% python3 -q
>>> import numpy as np
>>> np.set_printoptions(precision=2, suppress=True, linewidth=140, legacy="1.25")
>>> A = np.load("dump.npy")
>>> A
array([[ 0, -4,  0,  0,  0,  0,  0,  0],
       [ 0,  0,  0,  0, -2,  0,  0,  0],
       [ 0,  0, -4,  0,  0,  0,  0,  0],
       [ 0,  0,  0,  9,  0,  0,  0,  0],
       [ 0,  0,  0,  0,  0,  0, -5,  0],
       [ 0,  0,  0,  0,  0,  5,  0,  0],
       [ 0,  0,  0,  0,  0,  0,  0,  6],
       [-5,  0,  0,  0,  0,  0,  0,  0]])
>>> Y = A / np.sqrt((A ** 2).mean(axis=1, keepdims=True))
>>> np.linalg.matrix_rank(Y) == np.linalg.matrix_rank(A)
True
>>> A - A.mean(axis=1, keepdims=True)
array([[ 0.5 , -3.5 ,  0.5 ,  0.5 ,  0.5 ,  0.5 ,  0.5 ,  0.5 ],
       [ 0.25,  0.25,  0.25,  0.25, -1.75,  0.25,  0.25,  0.25],
       [ 0.5 ,  0.5 , -3.5 ,  0.5 ,  0.5 ,  0.5 ,  0.5 ,  0.5 ],
       [-1.12, -1.12, -1.12,  7.88, -1.12, -1.12, -1.12, -1.12],
       [ 0.62,  0.62,  0.62,  0.62,  0.62,  0.62, -4.38,  0.62],
       [-0.62, -0.62, -0.62, -0.62, -0.62,  4.38, -0.62, -0.62],
       [-0.75, -0.75, -0.75, -0.75, -0.75, -0.75, -0.75,  5.25],
       [-4.38,  0.62,  0.62,  0.62,  0.62,  0.62,  0.62,  0.62]])
>>> Y[2]
array([ 0.  ,  0.  , -2.83,  0.  ,  0.  ,  0.  ,  0.  ,  0.  ])
>>> f = np.array([-2, -4, 2])
>>> np.convolve(A[0], f)
array([ 0,  8, 16, -8,  0,  0,  0,  0,  0,  0])
>>> np.array([np.convolve(row, f, "same") for row in A])
array([[  8,  16,  -8,   0,   0,   0,   0,   0],
       [  0,   0,   0,   4,   8,  -4,   0,   0],
       [  0,   8,  16,  -8,   0,   0,   0,   0],
       [  0,   0, -18, -36,  18,   0,   0,   0],
       [  0,   0,   0,   0,   0,  10,  20, -10],
       [  0,   0,   0,   0, -10, -20,  10,   0],
       [  0,   0,   0,   0,   0,   0, -12, -24],
       [ 20, -10,   0,   0,   0,   0,   0,   0]])
>>> np.linalg.pinv(A)
array([[ 0.  ,  0.  ,  0.  ,  0.  ,  0.  ,  0.  ,  0.  , -0.2 ],
       [-0.25,  0.  ,  0.  ,  0.  ,  0.  ,  0.  ,  0.  ,  0.  ],
       [ 0.  ,  0.  , -0.25,  0.  ,  0.  ,  0.  ,  0.  ,  0.  ],
       [ 0.  ,  0.  ,  0.  ,  0.11,  0.  ,  0.  ,  0.  ,  0.  ],
       [ 0.  , -0.5 ,  0.  ,  0.  ,  0.  ,  0.  ,  0.  ,  0.  ],
       [ 0.  ,  0.  ,  0.  ,  0.  ,  0.  ,  0.2 ,  0.  ,  0.  ],
       [ 0.  ,  0.  ,  0.  ,  0.  , -0.2 ,  0.  ,  0.  ,  0.  ],
       [ 0.  ,  0.  ,  0.  ,  0.  ,  0.  ,  0.  ,  0.17,  0.  ]])
>>> A.T @ A
array([[25,  0,  0,  0,  0,  0,  0,  0],
       [ 0, 16,  0,  0,  0,  0,  0,  0],
       [ 0,  0, 16,  0,  0,  0,  0,  0],
       [ 0,  0,  0, 81,  0,  0,  0,  0],
       [ 0,  0,  0,  0,  4,  0,  0,  0],
       [ 0,  0,  0,  0,  0, 25,  0,  0],
       [ 0,  0,  0,  0,  0,  0, 25,  0],
       [ 0,  0,  0,  0,  0,  0,  0, 36]])
>>> vec = np.array([-2, 3, -2, 1, -1, 2, -3, 1])
>>> y = A @ vec
>>> b, lr = np.zeros(8), 1 / np.linalg.norm(A, 2) ** 2
>>> for i in range(3):
...     b -= lr * A.T @ (A @ b - y)
...     if i % 1 == 0: print(i, round(np.linalg.norm(A @ b - y), 2))
... 
0 18.76
1 13.79
2 10.29
>>> b
array([-1.34,  1.45, -0.97,  1.  , -0.14,  1.34, -2.01,  0.83])
>>> np.flatnonzero(np.linalg.matrix_power((A != 0) + (A.T != 0) + np.eye(8), 8)[1])
array([0, 1, 4, 6, 7])
>>> J = np.load("data.npy")
>>> J
array([[  8,   4,   4,   4,   0,   4],
       [-10,  -5,  -5,  -5,   0,  -5],
       [  6,   3,   3,   3,   0,   3],
       [ -4,  -2,  -2,  -2,   0,  -2],
       [ -4,  -2,  -2,  -2,   0,  -2]])
>>> Y = J / np.sqrt((J ** 2).mean(axis=1, keepdims=True))
>>> np.linalg.matrix_rank(J - J.mean(axis=1, keepdims=True))
1
>>> J - J.mean(axis=1, keepdims=True)
array([[ 4.,  0.,  0.,  0., -4.,  0.],
       [-5.,  0.,  0.,  0.,  5.,  0.],
       [ 3.,  0.,  0.,  0., -3.,  0.],
       [-2.,  0.,  0.,  0.,  2.,  0.],
       [-2.,  0.,  0.,  0.,  2.,  0.]])
>>> np.linalg.matrix_rank(Y) == np.linalg.matrix_rank(J)
True
>>> Y = np.array([[-9, 9],
...     [-5, 3],
...     [-5, -7],
...     [-5, 8],
...     [9, -5],
...     [-8, -3],
...     [5, -9],
...     [-9, -2]])
>>> np.einsum("ij->j", A)
array([-5, -4, -4,  9, -2,  5, -5,  6])
>>> left, sv, vt = np.linalg.svd(J)
>>> np.argmax(sv[:-1] / (sv[1:] + 1e-6)) + 1
1
>>> Y = left[:, :1] @ np.diag(sv[:1]) @ vt[:1]
>>> round(float(np.linalg.norm(J - Y) / np.linalg.norm(J)), 2)
0.0
>>> F = np.diag(np.array([1, 2, -2, -1, 2, 1, 2])) + -3 * np.eye(7, k=1) + -3 * np.eye(7, k=-1)
>>> F
array([[ 1., -3.,  0.,  0.,  0.,  0.,  0.],
       [-3.,  2., -3.,  0.,  0.,  0.,  0.],
       [ 0., -3., -2., -3.,  0.,  0.,  0.],
       [ 0.,  0., -3., -1., -3.,  0.,  0.],
       [ 0.,  0.,  0., -3.,  2., -3.,  0.],
       [ 0.,  0.,  0.,  0., -3.,  1., -3.],
       [ 0.,  0.,  0.,  0.,  0., -3.,  2.]])
>>> Q, R = np.linalg.qr(F)
>>> np.round(Q.T @ Q, 2) + 0
array([[1., 0., 0., 0., 0., 0., 0.],
       [0., 1., 0., 0., 0., 0., 0.],
       [0., 0., 1., 0., 0., 0., 0.],
       [0., 0., 0., 1., 0., 0., 0.],
       [0., 0., 0., 0., 1., 0., 0.],
       [0., 0., 0., 0., 0., 1., 0.],
       [0., 0., 0., 0., 0., 0., 1.]])
>>> round(float(np.trace(Q @ Q.T)), 2)
7.0
>>> evals, evecs = np.linalg.eigh(F)
>>> vec = np.array([-8, -2, 9, 8, 4, -6, 5])
>>> round(float(vec @ F @ vec / (vec @ vec)), 2), round(float(evals[0]), 2), round(float(evals[-1]), 2)
(-1.12, -5.92, 6.36)
>>> vec @ F @ vec
-324.0
>>> np.abs(F).sum(axis=1).max(), round(float(np.abs(evals).max()), 2)
(8.0, 6.36)
>>> [round(float(np.linalg.det(F[:i, :i])), 2) + 0 for i in range(1, 8)]
[1.0, -7.0, 5.0, 58.0, 71.0, -451.0, -1541.0]
>>> round(float(np.linalg.eigvalsh(F).min()), 2)
-5.92
>>> rng = np.random.default_rng(5288)
>>> Y = F + rng.integers(-2, 3, (7, 6)) @ rng.integers(-2, 3, (6, 7))
>>> Y
array([[  3.,   0.,  -3.,   2.,   1.,  -4.,   6.],
       [ -1.,   3.,  -4.,  -2.,   3.,  -3.,  -7.],
       [ -8.,   0.,  -2.,  -2.,  -1.,  -4.,   4.],
       [ -1.,   3.,  -4.,  -4.,  -2.,  -7.,   4.],
       [  3.,  -3.,  -2., -19.,   5.,  -1.,   1.],
       [  7.,  -2.,  -7.,  -8.,   3.,  12.,  -9.],
       [  1.,  -4.,   0.,   3.,   0.,   6.,  -5.]])
>>> Y - F
array([[  2.,   3.,  -3.,   2.,   1.,  -4.,   6.],
       [  2.,   1.,  -1.,  -2.,   3.,  -3.,  -7.],
       [ -8.,   3.,   0.,   1.,  -1.,  -4.,   4.],
       [ -1.,   3.,  -1.,  -3.,   1.,  -7.,   4.],
       [  3.,  -3.,  -2., -16.,   3.,   2.,   1.],
       [  7.,  -2.,  -7.,  -8.,   6.,  11.,  -6.],
       [  1.,  -4.,   0.,   3.,   0.,   9.,  -7.]])
>>> np.linalg.matrix_rank(Y - F, tol=1e-8)
6
>>> Q, R = np.linalg.qr(Y)
>>> np.round(Q.T @ Q, 2) + 0
array([[1., 0., 0., 0., 0., 0., 0.],
       [0., 1., 0., 0., 0., 0., 0.],
       [0., 0., 1., 0., 0., 0., 0.],
       [0., 0., 0., 1., 0., 0., 0.],
       [0., 0., 0., 0., 1., 0., 0.],
       [0., 0., 0., 0., 0., 1., 0.],
       [0., 0., 0., 0., 0., 0., 1.]])
>>> np.round(Q @ R, 2) + 0
array([[  3.,   0.,  -3.,   2.,   1.,  -4.,   6.],
       [ -1.,   3.,  -4.,  -2.,   3.,  -3.,  -7.],
       [ -8.,   0.,  -2.,  -2.,  -1.,  -4.,   4.],
       [ -1.,   3.,  -4.,  -4.,  -2.,  -7.,   4.],
       [  3.,  -3.,  -2., -19.,   5.,  -1.,   1.],
       [  7.,  -2.,  -7.,  -8.,   3.,  12.,  -9.],
       [  1.,  -4.,   0.,   3.,   0.,   6.,  -5.]])
>>> Q.shape, R.shape
((7, 7), (7, 7))
>>> np.allclose(R.T @ R, Y.T @ Y)
True
>>> np.trace(Q @ Q.T)
7.0
>>> mat = np.array([[8, 5, 4, 3, 1], [3, 1, 1, 2, 5], [6, 6, 3, 5, 3], [3, 5, 0, 3, 7]]) * (rng.random((4, 5)) < 0.3)
>>> mat
array([[8, 5, 0, 0, 0],
       [3, 0, 1, 2, 5],
       [6, 6, 0, 0, 0],
       [3, 0, 0, 0, 0]])
>>> np.linalg.cond(J) > 100
True
>>> np.round(np.linalg.norm(J, 2) / np.linalg.norm(J), 2)
1.0
>>> np.argsort(-np.linalg.norm(J, axis=0).round(6), kind="stable")[:3]
array([0, 1, 2])
